$ ipython --no-banner

In [1]: import numpy as np

In [2]: from numpy import linalg as LA

In [3]: np.set_printoptions(precision=2, suppress=True, linewidth=140, floatmode="fixed")

In [4]: X = np.loadtxt("sample17.csv", delimiter=",")

In [5]: print(X)
[[0.00 0.00 0.00 0.00 1.00 0.00 0.00 0.00 0.00 0.00]
 [0.00 0.00 0.00 0.00 0.00 0.00 0.00 1.00 0.00 0.00]
 [0.00 0.00 0.00 0.00 0.00 0.00 0.00 0.00 1.00 0.00]
 [0.00 0.00 0.00 0.00 0.00 0.00 0.00 0.00 0.00 1.00]
 [0.00 0.00 0.00 1.00 0.00 0.00 0.00 0.00 0.00 0.00]
 [0.00 0.00 1.00 0.00 0.00 0.00 0.00 0.00 0.00 0.00]
 [1.00 0.00 0.00 0.00 0.00 0.00 0.00 0.00 0.00 0.00]
 [0.00 1.00 0.00 0.00 0.00 0.00 0.00 0.00 0.00 0.00]
 [0.00 0.00 0.00 0.00 0.00 0.00 1.00 0.00 0.00 0.00]
 [0.00 0.00 0.00 0.00 0.00 1.00 0.00 0.00 0.00 0.00]]

In [6]: rng = np.random.default_rng(63)

In [7]: labels = rng.permutation(10)

In [8]: print(labels)
[3 9 2 1 4 0 7 6 5 8]

In [9]: other = X[labels][:, labels]

In [10]: print(np.trace(other))
0.0

In [11]: print(other)
[[0.00 1.00 0.00 0.00 0.00 0.00 0.00 0.00 0.00 0.00]
 [0.00 0.00 0.00 0.00 0.00 0.00 0.00 0.00 1.00 0.00]
 [0.00 0.00 0.00 0.00 0.00 0.00 0.00 0.00 0.00 1.00]
 [0.00 0.00 0.00 0.00 0.00 0.00 1.00 0.00 0.00 0.00]
 [1.00 0.00 0.00 0.00 0.00 0.00 0.00 0.00 0.00 0.00]
 [0.00 0.00 0.00 0.00 1.00 0.00 0.00 0.00 0.00 0.00]
 [0.00 0.00 0.00 1.00 0.00 0.00 0.00 0.00 0.00 0.00]
 [0.00 0.00 0.00 0.00 0.00 1.00 0.00 0.00 0.00 0.00]
 [0.00 0.00 1.00 0.00 0.00 0.00 0.00 0.00 0.00 0.00]
 [0.00 0.00 0.00 0.00 0.00 0.00 0.00 1.00 0.00 0.00]]

In [12]: print(np.allclose(other, X))
False

In [13]: feats = np.loadtxt("a.csv", delimiter=",")

In [14]: print(feats)
[[ 0.60 -0.30  0.20  0.90 -0.70 -0.10  0.10  1.20 -2.78]
 [-0.70  0.70  0.40 -0.40 -1.30  0.50 -0.70  0.70  1.16]
 [ 0.50 -0.50  0.10  1.90 -1.00  0.60 -1.00 -1.20 -5.64]
 [-1.10  0.40 -1.10  0.00 -0.60 -0.90  1.30  0.80  0.06]
 [ 0.40  0.00  1.80  0.70  0.70  0.30  2.00  0.10 -2.06]
 [-1.20  0.30 -0.30  0.90 -0.20  1.00  0.50 -0.90 -2.77]
 [-0.70  0.00  0.60 -0.40  0.20 -1.30 -0.80 -1.20  1.20]
 [ 0.30 -0.10  1.30  0.20 -1.10  0.20  1.00  2.30 -0.59]
 [ 1.20  1.40  0.90 -1.40  0.30  0.60  0.50  0.10  4.20]
 [-0.70 -0.20 -2.50 -1.70  0.60 -1.40 -1.60  0.40  5.10]
 [-0.30  0.80 -1.40 -0.60 -1.20 -0.20  0.20  2.00  1.73]
 [-0.10  0.90  1.00  0.50  0.50 -0.60  0.40  0.50 -1.53]
 [-2.20 -1.40  1.50  0.80  0.40 -0.40  0.50 -0.90 -2.35]
 [-1.20  2.10 -0.10 -2.40 -0.50 -1.70  1.40  0.80  7.28]
 [ 1.00 -1.00  0.70  1.60  0.20  0.90 -1.60  1.90 -4.90]
 [ 1.20 -0.10 -0.30 -1.20 -2.00 -1.10 -0.70 -0.10  3.65]
 [-0.10  0.00  1.20  0.20 -1.60  1.00 -0.10  1.00 -0.57]
 [ 0.30 -0.40 -1.30  0.90  0.00  0.80  1.80  0.00 -2.68]
 [ 0.60 -0.40 -2.10 -0.80 -0.10  1.00 -0.20  0.70  2.46]
 [-0.60  0.50  1.30  1.00 -1.00 -1.60  0.80  0.00 -3.00]
 [ 0.40 -0.50  1.30 -0.70  0.40 -0.20 -0.30 -1.10  2.10]
 [ 0.50  0.50 -0.90 -0.50  0.70  0.90  1.20 -0.30  1.52]
 [-0.80  0.60 -2.20 -1.10  0.50 -1.80  0.80  0.50  3.36]
 [-0.40  0.50  1.50 -1.30  0.20 -0.10 -1.80  0.20  3.97]
 [ 0.40 -0.60  0.80 -0.40 -0.20  0.60 -0.20  1.10  1.13]
 [ 1.00  0.10  0.00  0.90 -0.90 -1.80  0.40  0.10 -2.73]
 [ 0.00  1.00  0.20 -0.20 -0.80 -0.10 -1.10  1.20  0.57]
 [ 0.30 -0.50 -0.10  0.50  0.30 -0.70  0.40 -1.10 -1.58]
 [ 0.20 -0.50 -0.90  0.90 -1.30 -1.20  0.50  1.70 -2.73]
 [ 1.10  1.60  0.40 -1.10  0.90  0.90 -0.30 -0.90  3.34]
 [ 2.20 -1.40  0.00 -0.40  1.30 -0.60 -0.40  0.50  1.21]
 [-0.30 -0.80 -0.80 -1.10 -0.90  0.00  0.00  0.40  3.19]
 [ 0.10  0.00 -0.30  0.30  1.70  0.00  1.20 -0.90 -1.04]
 [ 2.10 -0.10 -0.50  1.90  0.20  1.10 -0.10 -0.50 -5.69]
 [-0.20 -0.80 -0.70  0.10  0.50 -0.90 -0.70 -1.10 -0.30]
 [-2.00  0.50 -1.10 -0.50  2.60  0.40  0.20 -0.40  1.47]
 [-0.90  0.30 -1.00 -0.10 -0.30 -1.10 -0.30 -0.30  0.30]
 [-1.20  1.30 -1.10 -0.60  0.50 -0.70  0.70 -0.30  1.85]
 [-0.60 -0.20  2.60 -1.60  0.60  1.60  0.40 -0.10  4.80]
 [-0.20 -0.20  1.30  0.80  0.00 -0.60  0.00 -0.50 -2.36]
 [ 0.90 -0.90 -1.30 -1.40  0.80 -0.30  0.20  0.30  4.20]
 [ 0.00 -0.50  0.10  0.60 -1.10  0.50  0.70  0.50 -1.77]
 [ 0.40 -1.20 -0.60 -0.80 -0.70  0.60 -0.80 -0.70  2.49]]

In [15]: t3 = np.stack([feats, 4 * feats, feats[::-1]])

In [16]: print(np.einsum("bij,cij->bc", t3, t3))
[[  693.77  2775.09  -123.63]
 [ 2775.09 11100.36  -494.52]
 [ -123.63  -494.52   693.77]]

In [17]: print(LA.matrix_rank(t3))
[9 9 9]

In [18]: print(t3.shape)
(3, 43, 9)
